$ python3 -q
>>> import numpy as np
>>> np.set_printoptions(precision=2, suppress=True, linewidth=140, sign=" ")
>>> A = np.load("sample13.npy")
>>> A
array([[ 6,  2, -5,  7, -8],
       [-5,  5,  1,  0,  6],
       [-5,  5,  1,  0,  6]])
>>> vec = np.array([2, 1, 2, -2, -2])
>>> np.einsum("ij,j->i", A, vec)
array([  6, -15, -15])
>>> A @ np.eye(5)[3]
array([ 7.,  0.,  0.])
>>> A * vec
array([[ 12,   2, -10, -14,  16],
       [-10,   5,   2,   0, -12],
       [-10,   5,   2,   0, -12]])
>>> A @ (2 * vec)
array([ 12, -30, -30])
>>> A @ np.ones(5)
array([ 2.,  7.,  7.])
>>> U, sigma, Vh = np.linalg.svd(A)
>>> sigma.round(2) + 0
array([ 16.71,   8.53,   0.  ])
>>> np.argmax(sigma[:-1] / (sigma[1:] + 1e-6)) + 1
np.int64(2)
>>> other = U[:, :2] @ np.diag(sigma[:2]) @ Vh[:2]
>>> np.round(np.abs(A - other).max(), 2)
np.float64(0.0)
>>> np.linalg.matrix_rank(other)
np.int64(2)
>>> round(float(np.linalg.norm(A - other, 2)), 2), np.round(sigma[2], 2)
(0.0, np.float64(0.0))
>>> other.round(2) + 0
array([[ 6.,  2., -5.,  7., -8.],
       [-5.,  5.,  1.,  0.,  6.],
       [-5.,  5.,  1.,  0.,  6.]])
>>> mat = np.load("test13.npy")
>>> mat
array([[-14,  -3,   5],
       [ -3, -16,   5],
       [  5,   5,  16]])
>>> [round(float(np.linalg.det(mat[:i, :i])), 2) + 0 for i in range(1, 4)]
[-14.0, 215.0, 4040.0]
>>> P = np.triu(np.array([[2, 3, 1], [3, 3, 0], [0, -1, 0]]), 1) + np.eye(3)
>>> other = P @ mat @ np.linalg.inv(P)
>>> np.round(np.linalg.det(other), 2)
np.float64(4040.0)
>>> np.trace(other), np.trace(mat)
(np.float64(-14.0), np.int64(-14))
>>> Q, r_ = np.linalg.qr(mat)
>>> np.round(Q.T @ Q, 2) + 0
array([[ 1.,  0.,  0.],
       [ 0.,  1.,  0.],
       [ 0.,  0.,  1.]])
>>> Q
array([[-0.92,  0.26,  0.28],
       [-0.2 , -0.95,  0.24],
       [ 0.33,  0.16,  0.93]])
>>> np.trace(Q @ Q.T)
np.float64(3.0)
>>> Q.shape, r_.shape
((3, 3), (3, 3))
>>> round(abs(r_[0, 0]), 2), np.round(np.linalg.norm(mat[:, 0]), 2)
(np.float64(15.17), np.float64(15.17))
>>> r_
array([[15.17,  7.58, -0.33],
       [ 0.  , 15.25, -0.82],
       [ 0.  ,  0.  , 17.47]])
>>> data = np.array([[1.2, 0.2, -5.5, -1.0, 0.2],
...     [2.2, -0.6, 2.5, -1.0, 0.0],
...     [0.3, 0.7, 6.5, -1.0, -1.1]])
>>> # column 2 dominates
>>> def softmax(z):
...     e = np.exp(z - z.max(axis=-1, keepdims=True))
...     return e / e.sum(axis=-1, keepdims=True)
... 
>>> softmax(data).sum(axis=1)
array([ 1.,  1.,  1.])
>>> np.round(softmax(data[2] + 2), 2) + 0
array([ 0.  ,  0.  ,  0.99,  0.  ,  0.  ])
>>> np.round(softmax(data[2]), 2) + 0
array([ 0.  ,  0.  ,  0.99,  0.  ,  0.  ])
>>> att = data @ data.T / np.sqrt(5)
>>> np.round(softmax(att), 2) + 0
array([[ 1. ,  0. ,  0. ],
       [ 0. ,  0.1,  0.9],
       [ 0. ,  0. ,  1. ]])
>>> np.round(softmax(att + np.triu(np.full(att.shape, -np.inf), 1)), 2) + 0
array([[ 1.,  0.,  0.],
       [ 0.,  1.,  0.],
       [ 0.,  0.,  1.]])
>>> softmax(att)[2] @ data
array([ 0.3,  0.7,  6.5, -1. , -1.1])
>>> arr = np.array([[0, 0, 1, 0], [0, 0, 0, 0], [1, 0, 0, 0], [0, 0, 0, 0]])
>>> arr
array([[ 0,  0,  1,  0],
       [ 0,  0,  0,  0],
       [ 1,  0,  0,  0],
       [ 0,  0,  0,  0]])
>>> rng = np.random.default_rng(63)
>>> labels = rng.permutation(4)
>>> labels
array([ 3,  2,  1,  0])
>>> other = arr[labels][:, labels]
>>> np.trace(other)
np.int64(0)
>>> E = np.load("dump.npy")
>>> E
array([[ 1.93, -4.49,  1.04],
       [-0.46, -4.12, -2.79],
       [-0.39, -1.77, -4.66],
       [-0.38,  3.92,  3.09],
       [ 2.81,  2.95,  2.9 ],
       [ 3.32,  3.17, -1.98],
       [-1.63,  0.78,  4.66],
       [ 1.48,  0.5 , -4.75],
       [ 4.77,  1.09,  1.05],
       [ 3.78,  3.26, -0.23],
       [ 1.52,  4.7 , -0.76],
       [ 4.71,  1.2 ,  1.16],
       [-4.72, -0.92,  1.38],
       [ 0.88, -1.6 , -4.65],
       [ 0.93, -4.53,  1.9 ],
       [ 1.53,  3.89,  2.75],
       [-4.56,  1.51,  1.39],
       [ 3.09,  3.53, -1.73],
       [-4.4 ,  1.34, -1.96],
       [ 0.22, -4.12,  2.83],
       [ 4.05,  2.82, -0.82],
       [ 3.76, -3.17, -0.91],
       [ 1.52,  1.35,  4.57],
       [-4.92, -0.64,  0.6 ],
       [-0.1 , -4.99,  0.31],
       [-3.23, -3.33, -1.87]])
>>> other = data / np.sqrt((data ** 2).mean(axis=1, keepdims=True))
>>> np.linalg.matrix_rank(data - data.mean(axis=1, keepdims=True))
np.int64(3)
>>> np.linalg.matrix_rank(other) == np.linalg.matrix_rank(data)
np.True_
>>> vec = np.array([2, 0, 1])
>>> (E @ vec).argmax()
np.int64(8)
>>> other = np.c_[E[:, :1] @ np.array([[4]]), np.array([-2, -1, 2, -2, -1, -3, -1, 1, 1, 0, -3, -2, 2, 2, -3, 0, -2, -2, 1, -1, 0, -2, -2, 3, -2, 0])]
>>> other
array([[  7.72,  -2.  ],
       [ -1.84,  -1.  ],
       [ -1.56,   2.  ],
       [ -1.52,  -2.  ],
       [ 11.24,  -1.  ],
       [ 13.28,  -3.  ],
       [ -6.52,  -1.  ],
       [  5.92,   1.  ],
       [ 19.08,   1.  ],
       [ 15.12,   0.  ],
       [  6.08,  -3.  ],
       [ 18.84,  -2.  ],
       [-18.88,   2.  ],
       [  3.52,   2.  ],
       [  3.72,  -3.  ],
       [  6.12,   0.  ],
       [-18.24,  -2.  ],
       [ 12.36,  -2.  ],
       [-17.6 ,   1.  ],
       [  0.88,  -1.  ],
       [ 16.2 ,   0.  ],
       [ 15.04,  -2.  ],
       [  6.08,  -2.  ],
       [-19.68,   3.  ],
       [ -0.4 ,  -2.  ],
       [-12.92,   0.  ]])
>>> np.round(np.linalg.lstsq(E, other[:, 0])[0], 2) + 0
array([ 4.,  0.,  0.])
>>> np.linalg.matrix_rank(np.c_[E, other])
np.int64(4)
>>> np.linalg.matrix_rank(other)
np.int64(2)
>>> np.round(np.linalg.norm(other - E @ np.linalg.lstsq(E, other)[0], axis=0), 2) + 0
array([ 0.  ,  7.77])
>>> softmax(other[2])
array([ 0.03,  0.97])
>>> softmax(other).sum(axis=1)
array([ 1.,  1.,  1.,  1.,  1.,  1.,  1.,  1.,  1.,  1.,  1.,  1.,  1.,  1.,  1.,  1.,  1.,  1.,  1.,  1.,  1.,  1.,  1.,  1.,  1.,  1.])
>>> np.round(softmax(10 * other[2]), 2) + 0
array([ 0.,  1.])
>>> att = other @ other.T / np.sqrt(2)
>>> softmax(att).round(6).argmax(axis=1)
array([ 11,  16,  23,  16,  11,  11,  23,   8,   8,   8,  11,  11,  23,   8,  11,   8,  23,  11,  23,  11,   8,  11,  11,  23,  16,  23])
>>> softmax(att)[2] @ other
array([-19.6,   2.9])
>>> U, sigma, Vh = np.linalg.svd(data, full_matrices=False)
>>> np.round(U.T @ data @ Vh.T, 2) + 0
array([[ 8.94,  0.  ,  0.  ],
       [ 0.  ,  2.95,  0.  ],
       [ 0.  ,  0.  ,  1.3 ]])
>>> np.abs(Vh[0])
array([ 0.01,  0.03,  0.99,  0.05,  0.11])
>>> sigma
array([ 8.94,  2.95,  1.3 ])
>>> X = np.loadtxt("block19.csv", delimiter=",")
>>> X
array([[  1.5 ,   7.79,  -0.2 ,  -0.9 ],
       [ -0.6 ,  -3.66,  -0.1 ,   1.7 ],
       [  0.2 ,   0.62,  -0.1 ,  -0.1 ],
       [  1.1 ,   5.4 ,   1.  ,   0.  ],
       [ -0.1 ,  -0.04,   0.6 ,   1.  ],
       [  0.5 ,   2.15,  -0.4 ,  -0.8 ],
       [ -0.7 ,  -2.97,  -0.3 ,   0.9 ],
       [ -0.6 ,  -2.82,  -0.4 ,   0.3 ],
       [ -1.  ,  -5.35,   1.8 ,   1.1 ],
       [  0.8 ,   3.89,  -0.2 ,   0.7 ],
       [  0.2 ,   1.45,  -0.5 ,   0.5 ],
       [ -1.1 ,  -5.69,  -0.4 ,  -0.6 ],
       [  1.1 ,   5.97,  -0.8 ,   0.  ],
       [  0.4 ,   2.04,   1.4 ,   0.1 ],
       [ -0.7 ,  -3.26,  -0.3 ,  -1.4 ],
       [  0.6 ,   2.32,  -1.7 ,   0.  ],
       [ -0.3 ,  -1.21,  -0.5 ,   1.3 ],
       [  1.4 ,   7.24,   0.3 ,   1.  ],
       [ -0.7 ,  -3.15,   0.7 ,   0.9 ],
       [ -0.6 ,  -3.51,  -0.5 ,  -1.3 ],
       [  1.  ,   4.87,  -0.2 ,  -0.1 ],
       [  0.  ,  -0.16,  -1.1 ,  -0.3 ],
       [  0.7 ,   3.29,   0.2 ,   0.5 ],
       [  1.2 ,   5.88,   1.8 ,  -1.8 ],
       [ -0.1 ,   0.08,  -0.7 ,  -2.3 ],
       [ -2.1 , -10.78,   0.3 ,  -0.3 ],
       [  1.  ,   4.96,   0.5 ,   1.9 ]])
>>> other = np.c_[X[:, :3] @ np.array([[-2, -2, -1], [1, 0, -1], [3, -1, 3]]), np.array([-2, -2, -3, 3, 1, 0, -1, -3, -1, -1, -3, 2, -1, 3, -3, 0, 1, 1, -3, -3, 0, 2, -2, 1, 0, 2, 3])]
>>> other
array([[ 4.19, -2.8 , -9.89, -2.  ],
       [-2.76,  1.3 ,  3.96, -2.  ],
       [-0.08, -0.3 , -1.12, -3.  ],
       [ 6.2 , -3.2 , -3.5 ,  3.  ],
       [ 1.96, -0.4 ,  1.94,  1.  ],
       [-0.05, -0.6 , -3.85,  0.  ],
       [-2.47,  1.7 ,  2.77, -1.  ],
       [-2.82,  1.6 ,  2.22, -3.  ],
       [ 2.05,  0.2 , 11.75, -1.  ],
       [ 1.69, -1.4 , -5.29, -1.  ],
       [-0.45,  0.1 , -3.15, -3.  ],
       [-4.69,  2.6 ,  5.59,  2.  ],
       [ 1.37, -1.4 , -9.47, -1.  ],
       [ 5.44, -2.2 ,  1.76,  3.  ],
       [-2.76,  1.7 ,  3.06, -3.  ],
       [-3.98,  0.5 , -8.02,  0.  ],
       [-2.11,  1.1 ,  0.01,  1.  ],
       [ 5.34, -3.1 , -7.74,  1.  ],
       [ 0.35,  0.7 ,  5.95, -3.  ],
       [-3.81,  1.7 ,  2.61, -3.  ],
       [ 2.27, -1.8 , -6.47,  0.  ],
       [-3.46,  1.1 , -3.14,  2.  ],
       [ 2.49, -1.6 , -3.39, -2.  ],
       [ 8.88, -4.2 , -1.68,  1.  ],
       [-1.82,  0.9 , -2.08,  0.  ],
       [-5.68,  3.9 , 13.78,  2.  ],
       [ 4.46, -2.5 , -4.46,  3.  ]])
>>> np.round(np.linalg.norm(other - X @ np.linalg.lstsq(X, other)[0], axis=0), 2) + 0
array([  0.  ,   0.  ,   0.  ,  10.16])
>>> np.linalg.matrix_rank(other)
np.int64(4)
>>> np.linalg.matrix_rank(np.c_[X, other])
np.int64(5)
>>> np.round(np.linalg.lstsq(X, other[:, 0])[0], 2) + 0
array([-2.,  1.,  3.,  0.])
